% ipython --no-banner

In [1]: import numpy as np

In [2]: from numpy import linalg as LA

In [3]: np.set_printoptions(precision=2, suppress=True, linewidth=100)

In [4]: data = np.array([[-0.3, 0.8, 0.0, 0.4, -1.5, 0.1, 1.1, -0.1],
   ...:     [-0.7, -0.5, 0.6, -1.1, -1.9, 0.3, 0.3, 1.4],
   ...:     [-0.9, 0.0, -0.2, 0.7, -0.8, 0.8, -1.1, -1.5],
   ...:     [-0.4, 1.4, 0.9, 0.0, 0.4, 0.4, -1.9, 0.5]])

In [5]: print(data)
[[-0.3  0.8  0.   0.4 -1.5  0.1  1.1 -0.1]
 [-0.7 -0.5  0.6 -1.1 -1.9  0.3  0.3  1.4]
 [-0.9  0.  -0.2  0.7 -0.8  0.8 -1.1 -1.5]
 [-0.4  1.4  0.9  0.   0.4  0.4 -1.9  0.5]]

In [6]: def softmax(z):
   ...:     e = np.exp(z - z.max(axis=-1, keepdims=True))
   ...:     return e / e.sum(axis=-1, keepdims=True)
   ...: 

In [7]: print(softmax(data).sum(axis=1))
[1. 1. 1. 1.]

In [8]: print(softmax(data[0]))
[0.07 0.21 0.09 0.14 0.02 0.1  0.28 0.08]

In [9]: scores = data @ data.T / np.sqrt(8)

In [10]: print(softmax(scores)[0] @ data)
[-0.5   0.38  0.19  0.02 -1.38  0.28  0.37  0.13]

In [11]: print(softmax(scores))
[[0.52 0.26 0.15 0.07]
 [0.11 0.81 0.03 0.04]
 [0.11 0.06 0.7  0.14]
 [0.04 0.06 0.11 0.8 ]]

In [12]: x0 = np.array([2, -2, 0, 0, 2, -2, 1, -1])

In [13]: h1 = np.maximum(data @ x0, 0)

In [14]: print(h1)
[0. 0. 0. 0.]

In [15]: print(np.tanh(data @ x0))
[-1. -1. -1. -1.]

In [16]: print(data.T @ h1)
[0. 0. 0. 0. 0. 0. 0. 0.]

In [17]: print(np.maximum(data @ x0, 0) - np.maximum(-data @ x0, 0))
[-4.2 -5.9 -4.6 -6. ]

In [18]: A2 = data / np.sqrt((data ** 2).mean(axis=1, keepdims=True))

In [19]: print(LA.matrix_rank(data - data.mean(axis=1, keepdims=True)))
4

In [20]: print(A2[0])
[-0.41  1.08  0.    0.54 -2.03  0.14  1.49 -0.14]

In [21]: print(round(float(LA.norm(data, 2)), 2))
3.16

In [22]: print(np.round(LA.norm(data[3], 1), 2), np.round(LA.norm(data[3], np.inf), 2))
5.9 1.9

In [23]: print(round(float(LA.norm(data, 1)), 2), np.round(LA.norm(data, np.inf), 2))
4.6 6.8

In [24]: print(LA.norm(data, axis=0))
[1.24 1.69 1.1  1.36 2.58 0.95 2.47 2.11]

In [25]: print(round(float(LA.norm(data, "nuc")), 2))
9.82

In [26]: print(LA.norm(data, axis=1))
[2.09 2.84 2.47 2.67]

In [27]: print(LA.norm(data, axis=1).argmax())
1

In [28]: u = np.array([-2, 2, -2, 1, 0, 1, 0, -1])

In [29]: J = np.array([np.roll(u, i) for i in range(8)])

In [30]: print(J)
[[-2  2 -2  1  0  1  0 -1]
 [-1 -2  2 -2  1  0  1  0]
 [ 0 -1 -2  2 -2  1  0  1]
 [ 1  0 -1 -2  2 -2  1  0]
 [ 0  1  0 -1 -2  2 -2  1]
 [ 1  0  1  0 -1 -2  2 -2]
 [-2  1  0  1  0 -1 -2  2]
 [ 2 -2  1  0  1  0 -1 -2]]

In [31]: U, sv, Vh = LA.svd(J, full_matrices=False)

In [32]: print(np.round(U.T @ J @ Vh.T, 2) + 0)
[[7.   0.   0.   0.   0.   0.   0.   0.  ]
 [0.   4.32 0.   0.   0.   0.   0.   0.  ]
 [0.   0.   4.32 0.   0.   0.   0.   0.  ]
 [0.   0.   0.   3.   0.   0.   0.   0.  ]
 [0.   0.   0.   0.   3.   0.   0.   0.  ]
 [0.   0.   0.   0.   0.   2.71 0.   0.  ]
 [0.   0.   0.   0.   0.   0.   2.71 0.  ]
 [0.   0.   0.   0.   0.   0.   0.   1.  ]]

In [33]: print(round(np.sqrt((sv ** 2).sum()), 2), round(float(LA.norm(J)), 2))
10.95 10.95

In [34]: print(np.abs(Vh[0]))
[0.35 0.35 0.35 0.35 0.35 0.35 0.35 0.35]

In [35]: print(np.round(U.T @ U, 2) + 0)
[[1. 0. 0. 0. 0. 0. 0. 0.]
 [0. 1. 0. 0. 0. 0. 0. 0.]
 [0. 0. 1. 0. 0. 0. 0. 0.]
 [0. 0. 0. 1. 0. 0. 0. 0.]
 [0. 0. 0. 0. 1. 0. 0. 0.]
 [0. 0. 0. 0. 0. 1. 0. 0.]
 [0. 0. 0. 0. 0. 0. 1. 0.]
 [0. 0. 0. 0. 0. 0. 0. 1.]]

In [36]: print(np.cumsum(sv ** 2) / np.sum(sv ** 2))
[0.41 0.56 0.72 0.79 0.87 0.93 0.99 1.  ]

In [37]: print(np.allclose(U * sv @ Vh, J))
True

In [38]: print(sv / sv[0])
[1.   0.62 0.62 0.43 0.43 0.39 0.39 0.14]

In [39]: print(np.round(Vh @ Vh.T, 2) + 0)
[[1. 0. 0. 0. 0. 0. 0. 0.]
 [0. 1. 0. 0. 0. 0. 0. 0.]
 [0. 0. 1. 0. 0. 0. 0. 0.]
 [0. 0. 0. 1. 0. 0. 0. 0.]
 [0. 0. 0. 0. 1. 0. 0. 0.]
 [0. 0. 0. 0. 0. 1. 0. 0.]
 [0. 0. 0. 0. 0. 0. 1. 0.]
 [0. 0. 0. 0. 0. 0. 0. 1.]]

In [40]: print(U.shape, sv.shape, Vh.shape)
(8, 8) (8,) (8, 8)
